% python3 -q
>>> import numpy as np
>>> np.set_printoptions(precision=3, suppress=True, linewidth=200)
>>> A = np.load("layer3.npy")
>>> A
array([[ 1, -1, -1,  1, -1,  1,  1, -1],
       [ 1,  1,  1,  1,  1,  1,  1,  1],
       [ 1,  1, -1, -1, -1, -1,  1,  1],
       [ 1, -1, -1,  1,  1, -1, -1,  1],
       [ 1,  1, -1, -1,  1,  1, -1, -1],
       [ 1, -1,  1, -1,  1, -1,  1, -1],
       [ 1,  1,  1,  1, -1, -1, -1, -1]])
>>> Uu, sig = np.linalg.svd(A)
Traceback (most recent call last):
  File "<python-input-4>", line 1, in <module>
    Uu, sig = np.linalg.svd(A)
    ^^^^^^^
ValueError: too many values to unpack (expected 2)
>>> Uu, sig, Vt = np.linalg.svd(A, full_matrices=False)
>>> sig
array([2.828, 2.828, 2.828, 2.828, 2.828, 2.828, 2.828])
>>> (sig > 1e-8).sum()
np.int64(7)
>>> sig / sig[0]
array([1., 1., 1., 1., 1., 1., 1.])
>>> M2 = np.array([[5]])
>>> Z = np.array([[4, -5, 4, -4, -3, -4],
...     [1, 5, -2, -3, 1, -2],
...     [-3, 4, 5, -1, 1, 2],
...     [0, -1, 3, 3, 0, -3],
...     [-5, -3, -1, 4, 3, 3],
...     [5, 2, 1, -2, -1, 2]])
>>> K = np.block([[M2, np.zeros((1, 6))], [np.zeros((6, 1)), Z]])
>>> K
array([[ 5.,  0.,  0.,  0.,  0.,  0.,  0.],
       [ 0.,  4., -5.,  4., -4., -3., -4.],
       [ 0.,  1.,  5., -2., -3.,  1., -2.],
       [ 0., -3.,  4.,  5., -1.,  1.,  2.],
       [ 0.,  0., -1.,  3.,  3.,  0., -3.],
       [ 0., -5., -3., -1.,  4.,  3.,  3.],
       [ 0.,  5.,  2.,  1., -2., -1.,  2.]])
>>> # splits into 2 blocks
>>> u = np.array([2, 2, -2, -2, 3, -2, -1])
>>> M2 = K + np.outer(u, np.eye(7)[2])
>>> M2
array([[ 5.,  0.,  2.,  0.,  0.,  0.,  0.],
       [ 0.,  4., -3.,  4., -4., -3., -4.],
       [ 0.,  1.,  3., -2., -3.,  1., -2.],
       [ 0., -3.,  2.,  5., -1.,  1.,  2.],
       [ 0.,  0.,  2.,  3.,  3.,  0., -3.],
       [ 0., -5., -5., -1.,  4.,  3.,  3.],
       [ 0.,  5.,  1.,  1., -2., -1.,  2.]])
>>> np.linalg.matrix_rank(M2 - K)
np.int64(1)
>>> (K - K.T) / 2
array([[ 0. ,  0. ,  0. ,  0. ,  0. ,  0. ,  0. ],
       [ 0. ,  0. , -3. ,  3.5, -2. ,  1. , -4.5],
       [ 0. ,  3. ,  0. , -3. , -1. ,  2. , -2. ],
       [ 0. , -3.5,  3. ,  0. , -2. ,  1. ,  0.5],
       [ 0. ,  2. ,  1. ,  2. ,  0. , -2. , -0.5],
       [ 0. , -1. , -2. , -1. ,  2. ,  0. ,  2. ],
       [ 0. ,  4.5,  2. , -0.5,  0.5, -2. ,  0. ]])
>>> K @ K
array([[ 25.,   0.,   0.,   0.,   0.,   0.,   0.],
       [  0.,  -6., -24.,  33., -21., -18.,  -3.],
       [  0.,   0.,   8., -28., -18.,   5., -10.],
       [  0., -18.,  57.,   3.,  -8.,  19.,  24.],
       [  0., -25.,  -2.,  23.,  15.,   5.,  -7.],
       [  0., -20.,  -1.,  -7.,  48.,  17.,  27.],
       [  0.,  34.,  -2.,  18., -41., -17., -15.]])
>>> round(np.abs(np.linalg.eigvals(K)).max(), 3)
np.float64(6.977)
>>> np.trace(K)
np.float64(27.0)
>>> (K + K.T) / 2
array([[ 5. ,  0. ,  0. ,  0. ,  0. ,  0. ,  0. ],
       [ 0. ,  4. , -2. ,  0.5, -2. , -4. ,  0.5],
       [ 0. , -2. ,  5. ,  1. , -2. , -1. ,  0. ],
       [ 0. ,  0.5,  1. ,  5. ,  1. ,  0. ,  1.5],
       [ 0. , -2. , -2. ,  1. ,  3. ,  2. , -2.5],
       [ 0. , -4. , -1. ,  0. ,  2. ,  3. ,  1. ],
       [ 0. ,  0.5,  0. ,  1.5, -2.5,  1. ,  2. ]])
>>> M2 = np.linalg.inv(K)
>>> np.linalg.det(K) * M2
array([[ 21747.,      0.,      0.,      0.,      0.,      0.,      0.],
       [    -0.,   2835.,   8535.,  -8145.,  11190.,  10500.,  23385.],
       [    -0., -11220.,    165.,   4620.,   3465., -13365.,  -1650.],
       [     0.,   6020.,   -670.,  10895.,   8995.,   4845.,   6700.],
       [     0., -13510., -11140.,  -5485.,  16480.,  -7080.,   2665.],
       [     0.,  17275.,  40885.,  -1880.,  15065.,  49215.,  26090.],
       [    -0.,  -3750., -11865.,   3870., -11925.,   2220.,   9915.]])
>>> np.round(K @ M2, 3) + 0
array([[1., 0., 0., 0., 0., 0., 0.],
       [0., 1., 0., 0., 0., 0., 0.],
       [0., 0., 1., 0., 0., 0., 0.],
       [0., 0., 0., 1., 0., 0., 0.],
       [0., 0., 0., 0., 1., 0., 0.],
       [0., 0., 0., 0., 0., 1., 0.],
       [0., 0., 0., 0., 0., 0., 1.]])
>>> np.round(np.linalg.inv(M2), 3) + 0
array([[ 5.,  0.,  0.,  0.,  0.,  0.,  0.],
       [ 0.,  4., -5.,  4., -4., -3., -4.],
       [ 0.,  1.,  5., -2., -3.,  1., -2.],
       [ 0., -3.,  4.,  5., -1.,  1.,  2.],
       [ 0.,  0., -1.,  3.,  3.,  0., -3.],
       [ 0., -5., -3., -1.,  4.,  3.,  3.],
       [ 0.,  5.,  2.,  1., -2., -1.,  2.]])
>>> feats = np.loadtxt("test8.csv", delimiter=",")
>>> feats
array([[  4.045,   2.947,   6.053,  -3.866,  -5.933,   7.058],
       [ -3.938,   1.918,   4.004,  -4.018,  -0.081,  -0.06 ],
       [  3.991,   1.949,   3.976,  -8.885,   3.916,  -0.984],
       [ -2.089,  -3.043,  -6.134,  -3.923,  16.055, -13.964]])
>>> [round(float(x), 3) for x in np.linalg.svd(feats, compute_uv=False)[:3]]
[25.27, 13.773, 5.909]
>>> mat = np.array([[-3, -6, -3, 0, -6, -3],
...     [-5, -10, -5, 0, -10, -5],
...     [5, 10, 5, 0, 10, 5],
...     [0, 0, 0, 0, 0, 0],
...     [2, 4, 2, 0, 4, 2],
...     [5, 10, 5, 0, 10, 5]])
>>> mat @ np.linalg.pinv(mat) @ mat
array([[ -3.,  -6.,  -3.,   0.,  -6.,  -3.],
       [ -5., -10.,  -5.,   0., -10.,  -5.],
       [  5.,  10.,   5.,   0.,  10.,   5.],
       [  0.,   0.,   0.,   0.,   0.,   0.],
       [  2.,   4.,   2.,   0.,   4.,   2.],
       [  5.,  10.,   5.,   0.,  10.,   5.]])
>>> np.allclose(mat[:-1].T @ np.linalg.lstsq(mat[:-1].T, mat[-1])[0], mat[-1])
True
>>> round(np.trace(np.linalg.pinv(mat) @ mat), 3)
np.float64(1.0)
>>> np.linalg.lstsq(mat[:-1].T, mat[-1])[2]
np.int32(1)
>>> Uu, sig, Vt = np.linalg.svd(mat)
>>> sig.round(3) + 0
array([31.113,  0.   ,  0.   ,  0.   ,  0.   ,  0.   ])
>>> M2 = Uu[:, :1] @ np.diag(sig[:1]) @ Vt[:1]
>>> round(np.linalg.norm(mat - M2) / np.linalg.norm(mat), 3)
np.float64(0.0)
>>> round(np.linalg.norm(mat - M2, 2), 3), round(sig[1], 3)
(np.float64(0.0), np.float64(0.0))
>>> np.linalg.matrix_rank(M2)
np.int64(1)
>>> round(np.abs(mat - M2).max(), 3)
np.float64(0.0)
>>> vec = np.array([-1, 1, 0, -2, 1, 1])
>>> (mat * vec).sum(axis=1)
array([-12, -20,  20,   0,   8,  20])
>>> mat @ np.ones(6)
array([-21., -35.,  35.,   0.,  14.,  35.])
>>> Uu, sig, Vt = np.linalg.svd(mat)
>>> evecs = Vt[:(sig > 1e-8).sum()]
>>> rng = np.random.default_rng(26)
>>> vec = mat[2] + 5 * mat[1] + rng.integers(2) * np.eye(6)[3]
>>> vec
array([-20., -40., -20.,   1., -40., -20.])
>>> np.linalg.matrix_rank(np.vstack([mat, vec]))
np.int64(2)
>>> np.diag(evecs.T @ evecs)
array([0.091, 0.364, 0.091, 0.   , 0.364, 0.091])
>>> round(np.linalg.norm(vec - evecs.T @ evecs @ vec), 3)
np.float64(1.0)
>>> np.linalg.matrix_power(mat, 2)
array([[ -3,  -6,  -3,   0,  -6,  -3],
       [ -5, -10,  -5,   0, -10,  -5],
       [  5,  10,   5,   0,  10,   5],
       [  0,   0,   0,   0,   0,   0],
       [  2,   4,   2,   0,   4,   2],
       [  5,  10,   5,   0,  10,   5]])
>>> np.round(np.sort(np.abs(np.linalg.eigvals(mat))), 3) + 0
array([0., 0., 0., 0., 0., 1.])
>>> np.allclose(mat @ mat.T, mat.T @ mat)
False
>>> round(float(np.abs(np.linalg.eigvals(mat)).max()), 3)
1.0
>>> m1 = np.load("case16.npy")
>>> m1
array([[1.  , 0.7 , 0.49],
       [0.7 , 1.  , 0.7 ],
       [0.49, 0.7 , 1.  ]])
>>> # equal to its transpose
>>> labels = rng.permutation(3)
>>> M2 = m1[:, labels] * rng.choice([-1, 1], 3)
>>> M2
array([[-0.49, -1.  , -0.7 ],
       [-0.7 , -0.7 , -1.  ],
       [-1.  , -0.49, -0.7 ]])
>>> Uu, _, Vt = np.linalg.svd(m1.T @ M2)
>>> np.round(np.linalg.lstsq(m1, M2)[0], 3) + 0
array([[ 0., -1.,  0.],
       [ 0.,  0., -1.],
       [-1.,  0.,  0.]])
>>> labels
array([2, 0, 1])
>>> np.round(Uu @ Vt, 3) + 0
array([[ 0., -1.,  0.],
       [ 0.,  0., -1.],
       [-1.,  0.,  0.]])
>>> O, R = np.linalg.qr(M2)
>>> R
array([[ 1.315,  1.118,  1.325],
       [ 0.   , -0.694, -0.378],
       [ 0.   ,  0.   ,  0.285]])
>>> O.shape, R.shape
((3, 3), (3, 3))
>>> O @ R
array([[-0.49, -1.  , -0.7 ],
       [-0.7 , -0.7 , -1.  ],
       [-1.  , -0.49, -0.7 ]])
>>> np.abs(np.diag(R))
array([1.315, 0.694, 0.285])
>>> np.round(O.T @ O, 3) + 0
array([[1., 0., 0.],
       [0., 1., 0.],
       [0., 0., 1.]])
>>> O
array([[-0.373,  0.841,  0.391],
       [-0.532,  0.152, -0.833],
       [-0.76 , -0.519,  0.391]])
>>> E = np.load("run5.npy")
>>> E
array([[1, 0, 0, 0, 0, 0],
       [3, 0, 0, 0, 0, 0],
       [2, 2, 2, 0, 0, 0],
       [0, 3, 0, 1, 0, 0],
       [3, 1, 1, 2, 3, 0],
       [3, 3, 1, 3, 3, 2]])
>>> np.allclose(E, E.T)
False
>>> np.allclose(E @ E.T, E.T @ E)
False
>>> (E + E.T) / 2
array([[1. , 1.5, 1. , 0. , 1.5, 1.5],
       [1.5, 0. , 1. , 1.5, 0.5, 1.5],
       [1. , 1. , 2. , 0. , 0.5, 0.5],
       [0. , 1.5, 0. , 1. , 1. , 1.5],
       [1.5, 0.5, 0.5, 1. , 3. , 1.5],
       [1.5, 1.5, 0.5, 1.5, 1.5, 2. ]])
>>> r = np.linalg.matrix_rank(E)
>>> r
np.int64(5)
>>> null = np.linalg.svd(E)[2][r:].T
>>> np.allclose(E @ null, 0)
True
>>> null[:, 0] / null[np.abs(null[:, 0]).round(6).argmax(), 0]
array([-0.   , -0.333,  0.333,  1.   , -0.667, -0.167])
>>> [int(np.linalg.matrix_rank(E[:i])) for i in range(1, len(E) + 1)]
[1, 1, 2, 3, 4, 5]
>>> [int(np.linalg.matrix_rank(np.delete(E, i, axis=0))) for i in range(6)]
[5, 5, 4, 4, 4, 4]
>>> null.shape
(6, 1)
